>>> import numpy as np
>>> from numpy import linalg as LA
>>> np.set_printoptions(precision=3, suppress=True, linewidth=120)
>>> def tidy(a):
...     return np.round(a, 3) + 0
... 
>>> arr = np.load("w.npy")
>>> print(tidy(arr))
[[-0.24   0.359 -0.218  0.261]
 [ 0.719 -0.376 -0.378  0.065]
 [ 0.411  0.361  0.227 -0.087]
 [ 0.24   0.096  0.231 -0.749]
 [-0.376 -0.602  0.283 -0.279]
 [ 0.171  0.194  0.724  0.297]
 [ 0.171 -0.436  0.316  0.438]]
>>> # keeps lengths
>>> tidy(LA.pinv(arr))
array([[-0.24 ,  0.719,  0.411,  0.24 , -0.376,  0.171,  0.171],
       [ 0.359, -0.376,  0.361,  0.096, -0.602,  0.194, -0.436],
       [-0.218, -0.378,  0.227,  0.231,  0.283,  0.724,  0.316],
       [ 0.261,  0.065, -0.087, -0.749, -0.279,  0.297,  0.438]])
>>> tidy(LA.svd(arr, compute_uv=False))
array([1., 1., 1., 1.])
>>> tidy(arr[:, 2] @ arr[:, 3])
np.float64(0.0)
>>> x0 = np.array([0, -2, -3, 2])
>>> target = arr @ x0
>>> tidy(LA.lstsq(arr, target)[0])
array([ 0., -2., -3.,  2.])
>>> tidy(LA.pinv(arr) @ arr)
array([[1., 0., 0., 0.],
       [0., 1., 0., 0.],
       [0., 0., 1., 0.],
       [0., 0., 0., 1.]])
>>> tidy(LA.solve(arr.T @ arr, arr.T @ target))
array([ 0., -2., -3.,  2.])
>>> tidy(target)
array([ 0.459,  2.018, -1.576, -2.385, -0.205, -1.965,  0.801])
>>> rng = np.random.default_rng(1356)
>>> target = target + 0.02 * rng.normal(size=7)
>>> tidy(target)
array([ 0.461,  2.034, -1.551, -2.427, -0.221, -1.957,  0.767])
>>> b, *_ = LA.lstsq(arr, target)
>>> tidy(b)
array([ 0.013, -1.975, -3.02 ,  2.023])
>>> print(tidy(LA.norm(target - arr @ b)))
0.048
>>> tidy(LA.svd(arr, compute_uv=False))
array([1., 1., 1., 1.])
>>> np.unravel_index(np.abs(arr).argmax(), arr.shape)
(np.int64(3), np.int64(3))
>>> arr[7]
Traceback (most recent call last):
  File "<python-input-24>", line 1, in <module>
    arr[7]
    ~~~^^^
IndexError: index 7 is out of bounds for axis 0 with size 7
>>> tidy(LA.norm(arr))
np.float64(2.0)
>>> A2 = np.c_[arr[:, :3] @ np.array([[1, 2, 0], [0, 2, 3], [3, 3, 0]]), np.array([3, 0, 0, 0, -1, 0, -1])]
>>> tidy(A2)
array([[-0.894, -0.415,  1.077,  3.   ],
       [-0.417, -0.45 , -1.128,  0.   ],
       [ 1.091,  2.223,  1.082,  0.   ],
       [ 0.933,  1.366,  0.289,  0.   ],
       [ 0.474, -1.106, -1.806, -1.   ],
       [ 2.343,  2.902,  0.582,  0.   ],
       [ 1.119,  0.418, -1.309, -1.   ]])
>>> tidy(LA.norm(LA.qr(arr)[0].T @ A2, axis=0) ** 2 / ((A2 ** 2).sum(axis=0) + 1e-12))
array([1.   , 1.   , 1.   , 0.609])
>>> X = np.array([[0, 1, 1, 1, 1],
...     [3, 4, 4, 4, 4],
...     [3, 4, 4, 4, 4],
...     [3, 4, 4, 4, 4],
...     [0, 1, 1, 1, 1],
...     [1, 2, 2, 2, 2],
...     [1, 2, 2, 2, 2]])
>>> X
array([[0, 1, 1, 1, 1],
       [3, 4, 4, 4, 4],
       [3, 4, 4, 4, 4],
       [3, 4, 4, 4, 4],
       [0, 1, 1, 1, 1],
       [1, 2, 2, 2, 2],
       [1, 2, 2, 2, 2]])
>>> # columns 1 and 2 are equal
>>> rk = LA.matrix_rank(X)
>>> rk
np.int64(2)
>>> N = LA.svd(X)[2][rk:].T
>>> print([int(LA.matrix_rank(np.delete(X, i, axis=0))) for i in range(7)])
[2, 2, 2, 2, 2, 2, 2]
>>> LA.matrix_rank(X.T @ X), LA.matrix_rank(X @ X.T)
(np.int64(2), np.int64(2))
>>> tidy(N @ N.T)
array([[ 0.  ,  0.  ,  0.  ,  0.  ,  0.  ],
       [ 0.  ,  0.75, -0.25, -0.25, -0.25],
       [ 0.  , -0.25,  0.75, -0.25, -0.25],
       [ 0.  , -0.25, -0.25,  0.75, -0.25],
       [ 0.  , -0.25, -0.25, -0.25,  0.75]])
>>> print(tidy(np.trace(LA.pinv(X) @ X)))
2.0
>>> LA.lstsq(X[:-1].T, X[-1])[2]
np.int32(2)
>>> print(np.abs(np.diag(LA.qr(X)[1])) > 1e-9)
[ True  True False False False]
>>> tidy(arr[2] @ arr[0])
np.float64(-0.041)
>>> LA.norm(arr, axis=1).argmax()
np.int64(1)
>>> tidy(LA.norm(arr, axis=0))
array([1., 1., 1., 1.])
>>> tidy(LA.norm(arr[2] - arr[0]))
np.float64(0.861)
>>> print(tidy(LA.norm(arr, axis=1)))
[0.549 0.897 0.598 0.826 0.814 0.824 0.715]
>>> print(tidy(LA.norm(arr, 1)), tidy(LA.norm(arr, np.inf)))
2.424 1.541
>>> tidy(LA.norm(arr, "nuc"))
np.float64(4.0)
>>> mat = np.load("run8.npy")
>>> mat
array([[-4,  1,  0,  0,  0,  0],
       [ 4,  6,  0,  0,  0,  0],
       [ 4,  7,  0,  0,  0,  0],
       [ 0,  0, -4,  1,  0,  0],
       [ 0,  0,  4,  6,  0,  0],
       [ 0,  0,  4,  7,  0,  0],
       [ 0,  0,  0,  0, -4,  1],
       [ 0,  0,  0,  0,  4,  6],
       [ 0,  0,  0,  0,  4,  7]])
>>> q, R = LA.qr(mat)
>>> tidy(np.abs(np.diag(R)))
array([6.928, 6.164, 6.928, 6.164, 6.928, 6.164])
>>> np.allclose(R.T @ R, mat.T @ mat)
True
>>> P = mat @ LA.solve(mat.T @ mat, mat.T)
>>> tidy(LA.eigvalsh(P))
array([0., 0., 0., 1., 1., 1., 1., 1., 1.])
>>> print(np.allclose(P @ P, P))
True
>>> P @ mat[:, 4]
array([ 0.,  0.,  0.,  0.,  0.,  0., -4.,  4.,  4.])
>>> LA.matrix_rank(np.eye(9) - P)
np.int64(3)
>>> np.trace(P)
np.float64(6.0)
>>> print(tidy(P))
[[ 0.991 -0.07   0.061  0.     0.     0.     0.     0.     0.   ]
 [-0.07   0.439  0.491  0.     0.     0.     0.     0.     0.   ]
 [ 0.061  0.491  0.57   0.     0.     0.     0.     0.     0.   ]
 [ 0.     0.     0.     0.991 -0.07   0.061  0.     0.     0.   ]
 [ 0.     0.     0.    -0.07   0.439  0.491  0.     0.     0.   ]
 [ 0.     0.     0.     0.061  0.491  0.57   0.     0.     0.   ]
 [ 0.     0.     0.     0.     0.     0.     0.991 -0.07   0.061]
 [ 0.     0.     0.     0.     0.     0.    -0.07   0.439  0.491]
 [ 0.     0.     0.     0.     0.     0.     0.061  0.491  0.57 ]]
>>> A2 = mat + rng.integers(-2, 3, (9, 3)) @ rng.integers(-2, 3, (3, 6))
>>> print(A2)
[[-6  6 -4 -1  0 -2]
 [10  6  0  6  3  4]
 [ 2 11  0  2 -5 -4]
 [-3  6 -7  1 -3 -4]
 [ 0  2  2  6  1  0]
 [ 2 -5  8  8  0  2]
 [ 2 -4  6  4 -8  1]
 [ 5  2 -3  4  9 10]
 [ 0 -3  6  3 -2  5]]
>>> LA.matrix_rank(A2 - mat, tol=1e-8)
np.int64(3)
>>> np.abs(A2 - mat).sum(axis=1)
array([14, 19, 17, 19,  5, 14, 20, 23, 20])
>>> m1 = np.array([[0, 0, 0, 1], [1, 0, 0, 0], [0, 0, 1, 0], [0, 1, 0, 0]])
>>> # rows sum to 1
>>> m1[:, 3] @ m1[:, 1]
np.int64(0)
>>> m1 @ m1.T
array([[1, 0, 0, 0],
       [0, 1, 0, 0],
       [0, 0, 1, 0],
       [0, 0, 0, 1]])
>>> tidy(LA.pinv(m1))
array([[0., 1., 0., 0.],
       [0., 0., 0., 1.],
       [0., 0., 1., 0.],
       [1., 0., 0., 0.]])
>>> tidy(LA.svd(m1, compute_uv=False))
array([1., 1., 1., 1.])
>>> J = np.load("x.npy")
>>> J
array([[2, 2, 4, 2, 5],
       [2, 2, 1, 0, 3],
       [2, 3, 4, 3, 5]])
>>> np.abs(J).max()
np.int64(5)
>>> np.unravel_index(np.abs(J).argmax(), J.shape)
(np.int64(0), np.int64(4))
>>> J - J[0]
array([[ 0,  0,  0,  0,  0],
       [ 0,  0, -3, -2, -2],
       [ 0,  1,  0,  1,  0]])
>>> J.sum(axis=1)
array([15,  8, 17])
>>> tidy(J.mean(axis=0))
array([2.   , 2.333, 3.   , 1.667, 4.333])
>>> tidy(LA.svd(J, compute_uv=False))
array([11.372,  1.981,  0.867])
>>> J.shape
(3, 5)
>>> A2 = J / np.sqrt((J ** 2).mean(axis=1, keepdims=True))
>>> print(tidy(A2[0]))
[0.614 0.614 1.229 0.614 1.536]
>>> print(tidy(LA.norm(A2, axis=1)))
[2.236 2.236 2.236]
>>> print(LA.matrix_rank(A2) == LA.matrix_rank(J))
True
>>> K = np.array([[0, 0, 0],
...     [0, 0, 0],
...     [-9, -3, 2],
...     [-15, -5, 2],
...     [0, 0, 0],
...     [0, 0, 0],
...     [-15, -5, 2],
...     [0, 0, 0],
...     [0, -9, -9],
...     [-15, -5, 2],
...     [-6, -2, 0],
...     [-15, -5, 2],
...     [6, -7, -9],
...     [-9, -3, 2],
...     [-6, -2, 0],
...     [0, 0, 0],
...     [-9, -3, 2],
...     [0, 0, 0]])
>>> t = np.radians(135)
>>> R = np.eye(3)
>>> R[2, 2] = R[0, 0] = np.cos(t)
>>> R[2, 0], R[0, 2] = -np.sin(t), np.sin(t)
>>> tidy(R)
array([[-0.707,  0.   ,  0.707],
       [ 0.   ,  1.   ,  0.   ],
       [-0.707,  0.   , -0.707]])
>>> A2 = K @ R.T
>>> tidy(LA.det(R)), tidy(np.trace(R))
(np.float64(1.0), np.float64(-0.414))
>>> tidy(A2)
array([[  0.   ,   0.   ,   0.   ],
       [  0.   ,   0.   ,   0.   ],
       [  7.778,  -3.   ,   4.95 ],
       [ 12.021,  -5.   ,   9.192],
       [  0.   ,   0.   ,   0.   ],
       [  0.   ,   0.   ,   0.   ],
       [ 12.021,  -5.   ,   9.192],
       [  0.   ,   0.   ,   0.   ],
       [ -6.364,  -9.   ,   6.364],
       [ 12.021,  -5.   ,   9.192],
       [  4.243,  -2.   ,   4.243],
       [ 12.021,  -5.   ,   9.192],
       [-10.607,  -7.   ,   2.121],
       [  7.778,  -3.   ,   4.95 ],
       [  4.243,  -2.   ,   4.243],
       [  0.   ,   0.   ,   0.   ],
       [  7.778,  -3.   ,   4.95 ],
       [  0.   ,   0.   ,   0.   ]])
>>> np.allclose(LA.norm(K, axis=1), LA.norm(A2, axis=1))
True
>>> A = np.eye(6, dtype=int)[rng.permutation(6)]
>>> print(A)
[[0 0 0 1 0 0]
 [0 0 1 0 0 0]
 [0 0 0 0 1 0]
 [0 1 0 0 0 0]
 [1 0 0 0 0 0]
 [0 0 0 0 0 1]]
>>> LA.matrix_power(A, 100)
array([[1, 0, 0, 0, 0, 0],
       [0, 1, 0, 0, 0, 0],
       [0, 0, 1, 0, 0, 0],
       [0, 0, 0, 1, 0, 0],
       [0, 0, 0, 0, 1, 0],
       [0, 0, 0, 0, 0, 1]])
>>> A.sum(axis=1)
array([1, 1, 1, 1, 1, 1])
>>> p = np.eye(6)[5]
>>> for _ in range(4):
...     p = p @ A
...     print(p.round(3))
... 
[0. 0. 0. 0. 0. 1.]
[0. 0. 0. 0. 0. 1.]
[0. 0. 0. 0. 0. 1.]
[0. 0. 0. 0. 0. 1.]
>>> A @ A.T
array([[1, 0, 0, 0, 0, 0],
       [0, 1, 0, 0, 0, 0],
       [0, 0, 1, 0, 0, 0],
       [0, 0, 0, 1, 0, 0],
       [0, 0, 0, 0, 1, 0],
       [0, 0, 0, 0, 0, 1]])
>>> A[:, 4] @ A[:, 3]
np.int64(0)
>>> tidy(LA.pinv(A))
array([[0., 0., 0., 0., 1., 0.],
       [0., 0., 0., 1., 0., 0.],
       [0., 1., 0., 0., 0., 0.],
       [1., 0., 0., 0., 0., 0.],
       [0., 0., 1., 0., 0., 0.],
       [0., 0., 0., 0., 0., 1.]])
>>> tidy(LA.svd(A, compute_uv=False))
array([1., 1., 1., 1., 1., 1.])
>>> tidy(LA.norm(A, axis=0))
array([1., 1., 1., 1., 1., 1.])
>>> tidy(np.sort(LA.eigvals(A).real))
array([-0.809, -0.809,  0.309,  0.309,  1.   ,  1.   ])
>>> (LA.matrix_power((A != 0) + (A.T != 0) + np.eye(6), 6) > 0).astype(int)
array([[1, 1, 1, 1, 1, 0],
       [1, 1, 1, 1, 1, 0],
       [1, 1, 1, 1, 1, 0],
       [1, 1, 1, 1, 1, 0],
       [1, 1, 1, 1, 1, 0],
       [0, 0, 0, 0, 0, 1]])
>>> print(np.flatnonzero(LA.matrix_power((A != 0) + (A.T != 0) + np.eye(6), 6)[3]))
[0 1 2 3 4]
>>> u = np.array([-5, 1, 5, -4, -1, -3])
>>> F = np.outer(rng.normal(size=21), u) + 0.1 * rng.normal(size=(21, 6))
>>> tidy(F)
array([[ -2.126,   0.463,   2.162,  -1.535,  -0.257,  -1.24 ],
       [  0.463,  -0.292,  -0.223,   0.434,   0.016,   0.137],
       [ 11.716,  -2.319, -11.549,   9.291,   2.207,   6.924],
       [ -1.231,   0.293,   1.349,  -0.916,  -0.425,  -0.621],
       [ -3.019,   0.687,   3.039,  -2.611,  -0.688,  -1.805],
       [  0.503,   0.041,  -0.585,   0.195,   0.269,   0.24 ],
       [ -1.837,   0.344,   1.752,  -1.643,  -0.155,  -1.078],
       [  0.575,  -0.346,  -0.658,   0.579,   0.078,   0.455],
       [  3.787,  -0.632,  -3.684,   2.986,   0.777,   2.379],
       [  1.272,  -0.313,  -1.378,   1.26 ,   0.391,   0.922],
       [-10.778,   2.155,  10.884,  -8.56 ,  -1.977,  -6.389],
       [  1.412,  -0.385,  -1.342,   1.18 ,   0.374,   0.989],
       [ -8.318,   1.835,   8.291,  -6.644,  -1.567,  -4.729],
       [ -4.311,   0.795,   4.133,  -3.461,  -0.773,  -2.54 ],
       [ -4.116,   0.836,   4.066,  -3.246,  -0.855,  -2.383],
       [ -7.59 ,   1.452,   7.479,  -5.961,  -1.552,  -4.459],
       [  7.986,  -1.647,  -8.121,   6.65 ,   1.624,   4.854],
       [  5.113,  -0.998,  -4.976,   4.027,   1.121,   2.962],
       [  0.655,  -0.199,  -0.685,   0.386,   0.053,   0.315],
       [  4.78 ,  -1.078,  -4.703,   3.591,   0.939,   2.783],
       [  1.73 ,  -0.515,  -1.683,   1.305,   0.292,   0.963]])
>>> basis = F[[16, 15]].astype(float)
>>> for _ in range(3):
...     z = LA.norm(F[:, None] - basis, axis=-1).argmin(axis=1)
...     basis = np.array([F[z == j].mean(axis=0) for j in range(2)])
... 
>>> z
array([1, 0, 0, 1, 1, 0, 1, 0, 0, 0, 1, 0, 1, 1, 1, 1, 0, 0, 0, 0, 0])
>>> np.bincount(z)
array([12,  9])
>>> tidy(basis[1] - basis[0])
array([-8.147,  1.708,  8.094, -6.499, -1.595, -4.798])
>>> tidy(basis)
array([[ 3.333, -0.724, -3.299,  2.657,  0.678,  1.994],
       [-4.814,  0.985,  4.795, -3.842, -0.917, -2.805]])
